% python3 -q
>>> import numpy as np
>>> np.set_printoptions(precision=1, suppress=True, linewidth=120, sign=" ")
>>> tidy = lambda a: np.round(a, 1) + 0
>>> f = np.array([-5, 4, 3, 2])
>>> v = np.array([0, 0, 1, 1, 0])
>>> W0 = np.outer(f, v)
>>> W0
array([[ 0,  0, -5, -5,  0],
       [ 0,  0,  4,  4,  0],
       [ 0,  0,  3,  3,  0],
       [ 0,  0,  2,  2,  0]])
>>> tidy(np.trace(np.linalg.pinv(W0) @ W0))
np.float64(1.0)
>>> np.unique(W0.round(6), axis=0).shape
(4, 5)
>>> tidy(np.linalg.svd(W0, compute_uv=False))
array([ 10.4,   0. ,   0. ,   0. ])
>>> np.abs(W0).max()
np.int64(5)
>>> np.linalg.matrix_rank(W0)
np.int64(1)
>>> W0.shape
(4, 5)
>>> np.count_nonzero(W0)
np.int64(8)
>>> W0 - W0[0]
array([[ 0,  0,  0,  0,  0],
       [ 0,  0,  9,  9,  0],
       [ 0,  0,  8,  8,  0],
       [ 0,  0,  7,  7,  0]])
>>> F = np.array([[0, 2, 0, 0], [-3, 2, 0, 0], [0, 0, 0, 2], [0, 0, -3, 2]])
>>> G = F.T @ F
>>> np.trace(G), (F ** 2).sum()
(np.int64(34), np.int64(34))
>>> np.allclose(G, G.T)
True
>>> tidy(np.linalg.eigvalsh(G)[::-1])
array([ 14.5,  14.5,   2.5,   2.5])
>>> np.kron(np.eye(2, dtype=int), F)
array([[ 0,  2,  0,  0,  0,  0,  0,  0],
       [-3,  2,  0,  0,  0,  0,  0,  0],
       [ 0,  0,  0,  2,  0,  0,  0,  0],
       [ 0,  0, -3,  2,  0,  0,  0,  0],
       [ 0,  0,  0,  0,  0,  2,  0,  0],
       [ 0,  0,  0,  0, -3,  2,  0,  0],
       [ 0,  0,  0,  0,  0,  0,  0,  2],
       [ 0,  0,  0,  0,  0,  0, -3,  2]])
>>> tidy(np.linalg.det(2 * F)), tidy(np.linalg.det(F))
(np.float64(576.0), np.float64(36.0))
